% python3 -q
>>> import numpy as np
>>> from numpy import linalg as LA
>>> np.set_printoptions(precision=1, suppress=True, linewidth=120, sign=" ")
>>> M2 = np.array([[0, 2], [1, 1]])
>>> A = np.kron(np.eye(2, dtype=int), M2)
>>> A
array([[ 0,  2,  0,  0],
       [ 1,  1,  0,  0],
       [ 0,  0,  0,  2],
       [ 0,  0,  1,  1]])
>>> # 2 blocks once reordered
>>> rng = np.random.default_rng(4958)
>>> idx = rng.permutation(4)
>>> M2 = A[:, idx] * rng.choice([-1, 1], 4)
>>> M2
array([[ 0,  2,  0,  0],
       [-1,  1,  0,  0],
       [ 0,  0, -2,  0],
       [ 0,  0, -1, -1]])
>>> Uu, _, Vh = LA.svd(A.T @ M2)
>>> np.round(LA.lstsq(A, M2)[0], 1) + 0
array([[-1.,  0.,  0.,  0.],
       [ 0.,  1.,  0.,  0.],
       [ 0.,  0.,  0., -1.],
       [ 0.,  0., -1.,  0.]])
>>> np.round(Uu @ Vh, 1) + 0
array([[-1.,  0.,  0.,  0.],
       [ 0.,  1.,  0.,  0.],
       [ 0.,  0.,  0., -1.],
       [ 0.,  0., -1.,  0.]])
>>> M2 = LA.invert(A)
Traceback (most recent call last):
  File "<python-input-14>", line 1, in <module>
    M2 = LA.invert(A)
         ^^^^^^^^^
AttributeError: module 'numpy.linalg' has no attribute 'invert'
>>> M2 = LA.inv(A)
>>> LA.det(A) * M2
array([[-2.,  4.,  0.,  0.],
       [ 2.,  0.,  0.,  0.],
       [ 0.,  0., -2.,  4.],
       [ 0.,  0.,  2.,  0.]])
>>> print(np.allclose(M2, A.T))
False
>>> round(float(LA.det(A) * LA.det(M2)), 1)
1.0
>>> print(LA.inv(M2))
[[-0.  2. -0. -0.]
 [ 1.  1.  0.  0.]
 [-0. -0. -0.  2.]
 [ 0.  0.  1.  1.]]
>>> idx = rng.permutation(4)
>>> print(idx)
[ 2  0  3  1]
>>> M2 = A[idx][:, idx]
>>> np.trace(M2)
np.int64(2)
>>> round(LA.det(M2), 1), np.round(LA.det(A[idx]), 1)
(np.float64(4.0), np.float64(-4.0))
>>> print(np.allclose(M2, A))
False
>>> vec = np.array([1, -2, -2, 2])
>>> a = np.maximum(A @ vec, 0)
>>> A * (a > 1e-9)[:, None]
array([[ 0,  0,  0,  0],
       [ 0,  0,  0,  0],
       [ 0,  0,  0,  2],
       [ 0,  0,  0,  0]])
>>> a
array([ 0,  0,  4,  0])
>>> print(np.maximum(A @ (3 * vec), 0))
[  0   0  12   0]
>>> round(LA.norm(A[1], 1), 1), round(float(LA.norm(A[1], np.inf)), 1)
(np.float64(2.0), 1.0)
>>> LA.norm(A, axis=0)
array([ 1. ,  2.2,  1. ,  2.2])
>>> round(LA.norm(A, 1), 1), np.round(LA.norm(A, np.inf), 1)
(np.float64(3.0), np.float64(2.0))
>>> round(float(LA.norm(A, 2)), 1)
2.3
>>> np.round(LA.norm(A) ** 2 / LA.norm(A, 2) ** 2, 1)
np.float64(2.3)
>>> m1 = np.array([[2, 0, 1, 1], [0, 2, 3, 3], [1, 2, 1, 2]])
>>> m1[:, 0] = -3 * m1[:, 2]
>>> m1
array([[-3,  0,  1,  1],
       [-9,  2,  3,  3],
       [-3,  2,  1,  2]])
>>> print(m1[2] @ m1[1])
40
>>> LA.norm(m1, axis=0)
array([ 9.9,  2.8,  3.3,  3.7])
>>> round(LA.norm(m1, "nuc"), 1)
np.float64(13.3)
>>> round(LA.norm(m1, 2), 1)
np.float64(11.4)
>>> C2 = m1.T @ m1
>>> np.diag(C2)
array([ 99,   8,  11,  14])
>>> LA.svd(m1, compute_uv=False) ** 2
array([ 129.3,    2.6,    0.1])
>>> np.round(LA.eigvalsh(C2)[::-1], 1) + 0
array([ 129.3,    2.6,    0.1,    0. ])
>>> C2
array([[ 99, -24, -33, -36],
       [-24,   8,   8,  10],
       [-33,   8,  11,  12],
       [-36,  10,  12,  14]])
>>> C2 @ LA.pinv(C2) @ C2
array([[ 99., -24., -33., -36.],
       [-24.,   8.,   8.,  10.],
       [-33.,   8.,  11.,  12.],
       [-36.,  10.,  12.,  14.]])
>>> print(np.abs(np.diag(LA.qr(C2)[1])) > 1e-9)
[ True  True False  True]
>>> M2 = m1 / np.sqrt((m1 ** 2).mean(axis=1, keepdims=True))
>>> m1 - m1.mean(axis=1, keepdims=True)
array([[-2.8,  0.2,  1.2,  1.2],
       [-8.8,  2.2,  3.2,  3.2],
       [-3.5,  1.5,  0.5,  1.5]])
>>> LA.matrix_rank(m1 - m1.mean(axis=1, keepdims=True))
np.int64(3)
>>> M2 = m1 / LA.norm(m1, axis=1)
Traceback (most recent call last):
  File "<python-input-53>", line 1, in <module>
    M2 = m1 / LA.norm(m1, axis=1)
         ~~~^~~~~~~~~~~~~~~~~~~~~
ValueError: operands could not be broadcast together with shapes (3,4) (3,) 
>>> M2 = m1 / LA.norm(m1, axis=1, keepdims=True)
>>> C2 = M2 @ M2.T
>>> round(float(np.degrees(np.arccos(np.clip(C2[1, 0], -1, 1)))), 1)
11.4
>>> (np.abs(C2) > 0.9).astype(int)
array([[ 1,  1,  0],
       [ 1,  1,  1],
       [ 0,  1,  1]])
>>> print(C2[1])
[ 1.   1.   0.9]
>>> mat = np.maximum(np.array([[-2], [3], [0], [-4], [2], [3], [-4], [-2], [4], [4], [-4], [4]]) @ np.array([[5, 0, -1]]) + np.array([4, 3, 7]), 0)
>>> mat
array([[  0,   3,   9],
       [ 19,   3,   4],
       [  4,   3,   7],
       [  0,   3,  11],
       [ 14,   3,   5],
       [ 19,   3,   4],
       [  0,   3,  11],
       [  0,   3,   9],
       [ 24,   3,   3],
       [ 24,   3,   3],
       [  0,   3,  11],
       [ 24,   3,   3]])
>>> # row 5 repeats row 1
>>> vec = np.array([6, 1, 8])
>>> y = mat @ vec
>>> np.round(LA.pinv(mat) @ mat, 1) + 0
array([[ 1.,  0.,  0.],
       [ 0.,  1.,  0.],
       [ 0.,  0.,  1.]])
>>> y = y + 0.3 * rng.normal(size=12)
>>> y
array([  74.5,  148.4,   83.3,   90.9,  126.8,  148.9,   90.9,   74.9,  171. ,  171.2,   91.5,  171.3])
>>> beta, *_ = LA.lstsq(mat, y)
>>> [round(float(LA.norm(LA.solve(mat.T @ mat + lam * np.eye(3), mat.T @ y))), 2) for lam in (0, 1, 10, 100)]
[10.12, 9.91, 9.79, 9.13]
